>>> import numpy as np
>>> from numpy import linalg as LA
>>> np.set_printoptions(precision=2, suppress=True, linewidth=120)
>>> def rnd(a):
...     return np.round(a, 2) + 0
... 
>>> X = np.array([[-1, -2, -3], [-1, -2, -3], [0, 0, 0], [1, 2, 3]])
>>> # rows and columns are dependent
>>> U, sigma, Vh = LA.svd(X)
>>> rnd(sigma)
array([6.48, 0.  , 0.  ])
>>> M2 = U[:, :1] @ np.diag(sigma[:1]) @ Vh[:1]
>>> rnd(np.abs(X - M2).max())
np.float64(0.0)
>>> rnd(M2)
array([[-1., -2., -3.],
       [-1., -2., -3.],
       [ 0.,  0.,  0.],
       [ 1.,  2.,  3.]])
>>> J = np.loadtxt("x.csv", delimiter=",")
>>> J
array([[-1.03, -1.49,  1.5 ,  0.58, -0.85],
       [ 0.28,  0.44, -0.51, -0.22,  0.32],
       [ 3.21,  5.41, -5.39, -2.14,  3.28],
       [-3.47, -5.76,  5.78,  2.31, -3.5 ],
       [ 3.13,  5.15, -5.21, -2.15,  3.1 ],
       [ 1.74,  3.01, -3.08, -1.22,  1.77],
       [-3.82, -6.4 ,  6.5 ,  2.5 , -3.77],
       [-0.81, -1.4 ,  1.43,  0.49, -0.8 ],
       [-6.05, -9.95, 10.16,  3.97, -6.04],
       [ 0.72,  1.06, -1.12, -0.56,  0.62],
       [-0.42, -0.66,  0.68,  0.32, -0.46],
       [ 2.38,  4.04, -3.95, -1.56,  2.47],
       [-2.26, -3.8 ,  3.83,  1.58, -2.19],
       [-4.61, -7.57,  7.56,  3.03, -4.48],
       [ 1.81,  3.01, -2.95, -1.07,  1.86],
       [-1.22, -1.92,  1.98,  0.73, -1.23],
       [ 2.73,  4.72, -4.67, -1.89,  2.74],
       [ 2.2 ,  3.85, -3.85, -1.44,  2.29]])
>>> Xs = J - J.mean(axis=0)
>>> evecs = LA.svd(Xs)[2][:1]
>>> M2 = Xs - Xs @ evecs.T @ evecs
>>> rnd((Xs @ evecs.T).std(axis=0))
array([7.79])
>>> LA.norm(M2, axis=1).round(6).argmax()
np.int64(9)
>>> U, sigma, Vh = LA.svd(J)
>>> np.argmax(sigma[:-1] / (sigma[1:] + 1e-6)) + 1
np.int64(1)
>>> M2 = U[:, :1] @ np.diag(sigma[:1]) @ Vh[:1]
>>> LA.matrix_rank(J, rtol=0.05)
np.int64(1)
>>> rnd(LA.norm(J - M2) / LA.norm(J))
np.float64(0.01)
>>> th = np.radians(72)
>>> Rm = np.eye(5)
>>> Rm[0, 0] = Rm[4, 4] = np.cos(th)
>>> Rm[0, 4], Rm[4, 0] = -np.sin(th), np.sin(th)
>>> rnd(Rm)
array([[ 0.31,  0.  ,  0.  ,  0.  , -0.95],
       [ 0.  ,  1.  ,  0.  ,  0.  ,  0.  ],
       [ 0.  ,  0.  ,  1.  ,  0.  ,  0.  ],
       [ 0.  ,  0.  ,  0.  ,  1.  ,  0.  ],
       [ 0.95,  0.  ,  0.  ,  0.  ,  0.31]])
>>> M2 = J @ Rm.T
>>> np.allclose(LA.norm(J, axis=1), LA.norm(M2, axis=1))
True
>>> rnd(LA.svd(J, compute_uv=False)), rnd(LA.svd(M2, compute_uv=False))
(array([33.24,  0.29,  0.23,  0.19,  0.17]), array([33.24,  0.29,  0.23,  0.19,  0.17]))
>>> np.allclose(J @ J.T, M2 @ M2.T)
True
>>> C2 = np.cov(J, rowvar=False)
>>> rnd(np.median(J, axis=0))
array([-0.07, -0.11,  0.09,  0.05, -0.07])
>>> proj = J @ LA.solve(J.T @ J, J.T)
>>> rnd(proj @ J[:, 3])
array([ 0.58, -0.22, -2.14,  2.31, -2.15, -1.22,  2.5 ,  0.49,  3.97, -0.56,  0.32, -1.56,  1.58,  3.03, -1.07,  0.73,
       -1.89, -1.44])
>>> M2 = np.array([[0, -3, 3], [3, -3, -2], [-3, -2, 0]])
>>> basis = np.array([[-1, -2, -2, -1], [0, -2, 1, 1], [-2, 0, 1, 0], [-2, 0, 1, 0]])
>>> data = np.block([[M2, np.zeros((3, 4))], [np.zeros((4, 3)), basis]])
>>> data
array([[ 0., -3.,  3.,  0.,  0.,  0.,  0.],
       [ 3., -3., -2.,  0.,  0.,  0.,  0.],
       [-3., -2.,  0.,  0.,  0.,  0.,  0.],
       [ 0.,  0.,  0., -1., -2., -2., -1.],
       [ 0.,  0.,  0.,  0., -2.,  1.,  1.],
       [ 0.,  0.,  0., -2.,  0.,  1.,  0.],
       [ 0.,  0.,  0., -2.,  0.,  1.,  0.]])
>>> LA.cond(data) > 100
np.True_
